% python3 -q
>>> import numpy as np
>>> import numpy.linalg as la
>>> np.set_printoptions(precision=3, suppress=True, linewidth=200)
>>> M = np.load("a.npy")
>>> M
array([[ 0.834,  0.166,  0.365,  0.233,  0.299],
       [ 0.166,  0.834, -0.365, -0.233, -0.299],
       [ 0.365, -0.365,  0.196, -0.512, -0.658],
       [ 0.233, -0.233, -0.512,  0.674, -0.419],
       [ 0.299, -0.299, -0.658, -0.419,  0.462]])
>>> # symmetric, so the eigenvalues are real
>>> np.round(M.T @ M, 3) + 0
array([[1., 0., 0., 0., 0.],
       [0., 1., 0., 0., 0.],
       [0., 0., 1., 0., 0.],
       [0., 0., 0., 1., 0.],
       [0., 0., 0., 0., 1.]])
>>> la.pinv(M)
array([[ 0.834,  0.166,  0.365,  0.233,  0.299],
       [ 0.166,  0.834, -0.365, -0.233, -0.299],
       [ 0.365, -0.365,  0.196, -0.512, -0.658],
       [ 0.233, -0.233, -0.512,  0.674, -0.419],
       [ 0.299, -0.299, -0.658, -0.419,  0.462]])
>>> round(float(la.det(M[::-1])), 3)
-1.0
>>> round(la.det(M.T), 3)
np.float64(-1.0)
>>> rng = np.random.default_rng(419)
>>> out = M + rng.integers(-2, 3, (5, 3)) @ rng.integers(-2, 3, (3, 5))
>>> out
array([[-0.166,  1.166, -0.635, -1.767, -0.701],
       [-0.834,  1.834,  0.635, -2.233, -1.299],
       [ 1.365, -1.365, -1.804,  1.488,  0.342],
       [ 0.233,  1.767,  2.488, -3.326, -2.419],
       [-0.701, -0.299, -0.658, -0.419,  0.462]])
>>> out - M
array([[-1.,  1., -1., -2., -1.],
       [-1.,  1.,  1., -2., -1.],
       [ 1., -1., -2.,  2.,  1.],
       [ 0.,  2.,  3., -4., -2.],
       [-1.,  0.,  0.,  0.,  0.]])
>>> ev, evecs = la.eigh(M)
>>> x0 = np.array([5, -1, 1, 1, -1])
>>> np.round(evecs * np.abs(ev) @ evecs.T, 3) + 0
array([[1., 0., 0., 0., 0.],
       [0., 1., 0., 0., 0.],
       [0., 0., 1., 0., 0.],
       [0., 0., 0., 1., 0.],
       [0., 0., 0., 0., 1.]])
>>> round(float(np.abs(M).sum(axis=1).max()), 3), np.abs(ev).max()
(2.136, np.float64(1.0))
>>> Uu, s, Vt = la.svd(M, full_matrices=False)
>>> np.round(Vt @ Vt.T, 3) + 0
array([[1., 0., 0., 0., 0.],
       [0., 1., 0., 0., 0.],
       [0., 0., 1., 0., 0.],
       [0., 0., 0., 1., 0.],
       [0., 0., 0., 0., 1.]])
>>> (s > 1e-8).sum()
np.int64(5)
>>> np.round(Uu.T @ Uu, 3) + 0
array([[1., 0., 0., 0., 0.],
       [0., 1., 0., 0., 0.],
       [0., 0., 1., 0., 0.],
       [0., 0., 0., 1., 0.],
       [0., 0., 0., 0., 1.]])
>>> s
array([1., 1., 1., 1., 1.])
>>> s / s[0]
array([1., 1., 1., 1., 1.])
